>>> import numpy as np
>>> import numpy.linalg as la
>>> np.set_printoptions(precision=3, suppress=True, linewidth=100)
>>> rng = np.random.default_rng(4404)
>>> idx = rng.integers(0, 2, 4)
>>> E = np.triu((idx[:, None] == idx) & (rng.random((4, 4)) < 0.8), 1).astype(int)
>>> E += E.T
>>> print(E)
[[0 0 1 1]
 [0 0 1 1]
 [1 1 0 0]
 [1 1 0 0]]
>>> # columns 0 and 1 are equal
>>> left, sv, VT = la.svd(E)
>>> evecs = VT[:(sv > 1e-8).sum()]
>>> vec = E[2] + 3 * E[1] + rng.integers(2) * np.eye(4)[1]
>>> print(vec)
[1. 2. 3. 3.]
>>> print(np.round(evecs.T @ evecs, 3) + 0)
[[0.5 0.5 0.  0. ]
 [0.5 0.5 0.  0. ]
 [0.  0.  0.5 0.5]
 [0.  0.  0.5 0.5]]
>>> print(np.allclose(evecs.T @ evecs @ vec, vec))
False
>>> print(np.diag(evecs.T @ evecs))
[0.5 0.5 0.5 0.5]
>>> W0 = np.loadtxt("dump.csv", delimiter=",")
>>> print(W0)
[[ 2.182  1.899 -0.794]
 [-1.184  1.684 -2.182]
 [-1.941  0.973  2.07 ]
 [-1.46   2.582 -0.446]
 [-0.397 -0.775 -2.871]
 [ 2.3    1.768 -0.763]
 [ 2.889 -0.513  0.624]
 [ 2.448  1.613 -0.636]
 [-0.416 -2.197  2.   ]
 [ 2.83   0.649  0.754]
 [-0.298  2.176  2.044]
 [ 0.922  0.104 -2.853]
 [ 0.646  2.304 -1.809]
 [ 1.779  0.942  2.224]
 [-2.986  0.264 -0.128]
 [ 0.594  2.376  1.732]
 [-2.537 -1.572 -0.304]
 [ 2.462  1.151  1.271]
 [-0.841  2.88   0.003]
 [ 0.484  0.245 -2.951]
 [-0.853 -0.496 -2.833]
 [-1.894 -2.311 -0.272]]
>>> idx = W0[:, 2] > np.median(W0[:, 2])
>>> f = W0[idx].mean(axis=0) - W0[~idx].mean(axis=0)
>>> print(round(float((((W0 - W0.mean(axis=0)) @ f > 0) == idx).mean()), 3))
0.955
>>> Xs = (W0 - W0.mean(axis=0)) / W0.std(axis=0)
>>> print(np.argwhere(np.abs(Xs) > 2))
[[21  1]]
>>> coef = la.lstsq(np.delete(Xs, 0, axis=1), Xs[:, 0])[0]
>>> print(np.round(1 - np.var(Xs[:, 0] - np.delete(Xs, 0, axis=1) @ coef), 3))
0.072
>>> print(coef)
[0.253 0.067]
>>> print(np.abs(coef).argmax())
0
>>> Xs = W0 - W0.mean(axis=0)
>>> left, sv, VT = la.svd(Xs, full_matrices=False)
>>> print(np.searchsorted(np.cumsum(sv ** 2) / (sv ** 2).sum(), 0.9) + 1)
3
>>> print(sv)
[9.051 7.817 6.402]
>>> print(round(float((sv ** 2).sum() ** 2 / (sv ** 4).sum()), 3))
2.793
>>> print((np.sign(left[:, 0]) == np.sign(left[0, 0])).astype(int))
[1 0 0 0 0 1 1 1 0 1 1 0 1 1 0 1 0 1 1 0 0 0]
>>> print(np.abs(VT[0]).argmax())
0
>>> print(np.abs(VT[-1]))
[0.444 0.893 0.079]
>>> print(np.round(Xs.mean(axis=0), 3) + 0)
[0. 0. 0.]
>>> Q, evecs = la.qr(W0[:, :2])[0], la.qr(W0[:, 2:])[0]
>>> sv = la.svd(Q.T @ evecs, compute_uv=False)
>>> print((sv > 0.9).sum())
0
>>> print(np.round(la.norm(Q @ Q.T - evecs @ evecs.T, 2), 3))
1.0
>>> cov = np.cov(W0, rowvar=False)
>>> print(la.eigvalsh(cov)[::-1])
[3.901 2.91  1.951]
>>> print(np.polyfit(W0[:, 2], W0[:, 1], 1))
[0.079 0.738]
>>> print(np.argwhere(np.triu(np.abs(np.corrcoef(W0.T)) > 0.8, 1)))
[]
>>> print(np.argsort(-W0.std(axis=0).round(6), kind="stable"))
[0 2 1]
>>> print(np.median(W0, axis=0))
[ 0.093  0.958 -0.288]
>>> print(np.corrcoef(W0.T))
[[1.    0.259 0.09 ]
 [0.259 1.    0.091]
 [0.09  0.091 1.   ]]
>>> Y = np.array([[3, 0], [2, -2]])
>>> F = np.tile(Y, (2, 2))
>>> print(F)
[[ 3  0  3  0]
 [ 2 -2  2 -2]
 [ 3  0  3  0]
 [ 2 -2  2 -2]]
>>> # rows and columns are dependent
>>> left, sv, VT = la.svd(F)
>>> evecs = VT[:(sv > 1e-8).sum()]
>>> vec = F[1] + -3 * F[2] + rng.integers(2) * np.eye(4)[1]
>>> print(vec)
[-7. -1. -7. -2.]
>>> print(la.matrix_rank(np.vstack([F, vec])))
3
>>> print(round(float(la.norm(vec - evecs.T @ evecs @ vec)), 3))
0.707
>>> J = np.array([[0.64, 0.0, 0.48], [0.0, 0.0, 0.0], [0.48, 0.0, 0.36]])
>>> rank = la.matrix_rank(J)
>>> print(rank)
1
>>> null = la.svd(J)[2][rank:].T
>>> print([int(la.matrix_rank(J[:i])) for i in range(1, len(J) + 1)])
[1, 1, 1]
>>> print(np.round(J @ null, 3) + 0)
[[0. 0.]
 [0. 0.]
 [0. 0.]]
>>> idx = rng.permutation(3)
>>> print(idx)
[2 1 0]
>>> Y = J[idx][:, idx]
>>> print(np.diag(Y))
[0.36 0.   0.64]
>>> print(np.sort(np.abs(la.eigvals(Y))))
[0. 0. 1.]
>>> print(np.allclose(Y, J))
False
>>> print(round(float(la.det(Y)), 3), round(la.det(J[idx]), 3))
0.0 0.0
>>> print(Y)
[[0.36 0.   0.48]
 [0.   0.   0.  ]
 [0.48 0.   0.64]]
>>> K = np.loadtxt("test15.csv", delimiter=",")
>>> print(K)
[[0.5   0.125 0.375]
 [0.    0.571 0.429]
 [0.4   0.    0.6  ]]
>>> # rows sum to 1
>>> vec = np.array([-2, -1, 1])
>>> y = K @ vec
>>> coef, lr = np.zeros(3), 1 / la.norm(K, 2) ** 2
>>> for i in range(6):
...     coef -= lr * K.T @ (K @ coef - y)
...     if i % 2 == 0: print(i, round(la.norm(K @ coef - y), 3))
... 
0 0.445
2 0.402
4 0.373
>>> print(np.round(la.cond(K), 3))
5.658
>>> Y = la.inv(K)
>>> print(Y)
[[ 3.199 -0.7   -1.499]
 [ 1.602  1.401 -2.003]
 [-2.133  0.467  2.666]]
>>> print(la.det(K) * Y)
[[ 0.343 -0.075 -0.161]
 [ 0.172  0.15  -0.214]
 [-0.228  0.05   0.286]]
>>> print(np.round(K @ Y, 3) + 0)
[[1. 0. 0.]
 [0. 1. 0.]
 [0. 0. 1.]]
>>> print(round(float(la.det(K) * la.det(Y)), 3))
1.0
>>> print((np.abs(Y) > 1e-9).astype(int))
[[1 1 1]
 [1 1 1]
 [1 1 1]]
>>> data = np.loadtxt("mat.csv", delimiter=",")
>>> print(data)
[[ 0.  2.  0.  0.]
 [ 0.  0.  0.  4.]
 [ 3.  0.  0.  0.]
 [ 0.  0. -3.  0.]]
>>> print(data @ data.T)
[[ 4.  0.  0.  0.]
 [ 0. 16.  0.  0.]
 [ 0.  0.  9.  0.]
 [ 0.  0.  0.  9.]]
>>> print(la.norm(data, axis=0))
[3. 2. 3. 4.]
>>> print(np.round(la.eigvals(data).sum().real, 3))
0.0
>>> print(np.einsum("ij,ji->", data, data))
0.0
>>> print(round(float(la.det(2 * data)), 3), round(la.det(data), 3))
1152.0 72.0
>>> print(round(la.det(data.T), 3))
72.0
>>> print(la.eigvals(data))
[-2.06+2.06j -2.06-2.06j  2.06+2.06j  2.06-2.06j]
>>> print(np.kron(np.eye(2, dtype=int), data))
[[ 0.  2.  0.  0.  0.  0.  0.  0.]
 [ 0.  0.  0.  4.  0.  0.  0.  0.]
 [ 3.  0.  0.  0.  0.  0.  0.  0.]
 [ 0.  0. -3.  0.  0.  0. -0.  0.]
 [ 0.  0.  0.  0.  0.  2.  0.  0.]
 [ 0.  0.  0.  0.  0.  0.  0.  4.]
 [ 0.  0.  0.  0.  3.  0.  0.  0.]
 [ 0.  0. -0.  0.  0.  0. -3.  0.]]
>>> print(np.round(np.poly(data), 3) + 0)
[ 1.  0.  0.  0. 72.]
>>> print(round(float(la.det(data[::-1])), 3))
72.0
>>> Y = data / la.norm(data, axis=1, keepdims=True)
>>> cov = Y @ Y.T
>>> print(cov)
[[1. 0. 0. 0.]
 [0. 1. 0. 0.]
 [0. 0. 1. 0.]
 [0. 0. 0. 1.]]
>>> print((cov - 2 * np.eye(4)).round(6).argmax(axis=1))
[1 0 0 0]
>>> print((np.abs(cov) > 0.9).astype(int))
[[1 0 0 0]
 [0 1 0 0]
 [0 0 1 0]
 [0 0 0 1]]
>>> m1 = np.vander(np.arange(3) - 2, 4, increasing=True)
>>> print(m1)
[[ 1 -2  4 -8]
 [ 1 -1  1 -1]
 [ 1  0  0  0]]
>>> # row 0 is much longer than the rest
>>> Y = m1[0, 0] * m1[1:] - np.outer(m1[1:, 0], m1[0])
>>> print(Y)
[[ 0  1 -3  7]
 [ 0  2 -4  8]]
>>> print(np.flatnonzero(~Y.round(6).any(axis=1)))
[]
>>> print(la.matrix_rank(Y), la.matrix_rank(m1))
2 3
>>> vec = np.array([1, 3, 0, -2])
>>> print(np.sign((Y @ vec).round(6)))
[-1 -1]
>>> print(np.einsum("ij,j->i", Y, vec))
[-11 -10]
>>> print(round(float(la.norm(m1) ** 2 / la.norm(m1, 2) ** 2), 3))
1.026
>>> print(la.norm(m1, axis=0))
[1.732 2.236 4.123 8.062]
>>> print(la.norm(m1, axis=1))
[9.22 2.   1.  ]
>>> print(m1[0] @ m1[1])
15
>>> f = np.array([9, 4, 6]) + 0.5
>>> M = np.outer(f, f) / (f @ f)
>>> print(M)
[[0.591 0.28  0.404]
 [0.28  0.133 0.191]
 [0.404 0.191 0.277]]
>>> # rows and columns are dependent
>>> print(np.abs(np.diag(la.qr(M)[1])) > 1e-9)
[ True False False]
>>> print(round(float(np.trace(la.pinv(M) @ M)), 3))
1.0
>>> print(np.unique(M.round(6), axis=0).shape)
(3, 3)
>>> print(M @ la.pinv(M) @ M)
[[0.591 0.28  0.404]
 [0.28  0.133 0.191]
 [0.404 0.191 0.277]]
>>> print(la.lstsq(M[:-1].T, M[-1])[2])
1
>>> left, sv, VT = la.svd(M)
>>> evecs = VT[:(sv > 1e-8).sum()]
>>> vec = M[0] + -1 * M[1] + rng.integers(2) * np.eye(3)[1]
>>> print(vec)
[0.311 0.147 0.213]
>>> print(evecs.T @ evecs)
[[0.591 0.28  0.404]
 [0.28  0.133 0.191]
 [0.404 0.191 0.277]]
>>> print(round(la.norm(vec - evecs.T @ evecs @ vec), 3))
0.0
>>> print(np.diag(evecs.T @ evecs))
[0.591 0.133 0.277]
>>> print(la.matrix_rank(np.vstack([M, vec])))
1
>>> proj = np.triu(np.array([[4, 2, 2], [5, 2, 4], [1, 1, 0]]), 1) + np.eye(3)
>>> Y = proj @ M @ la.inv(proj)
>>> print(np.round(np.poly(Y), 3) + 0)
[ 1. -1.  0.  0.]
>>> print(round(float(la.det(Y)), 3))
-0.0
>>> print(proj @ M - M @ proj)
[[ 1.368 -0.534 -1.365]
 [ 1.617  0.206  0.016]
 [ 0.    -0.809 -1.574]]
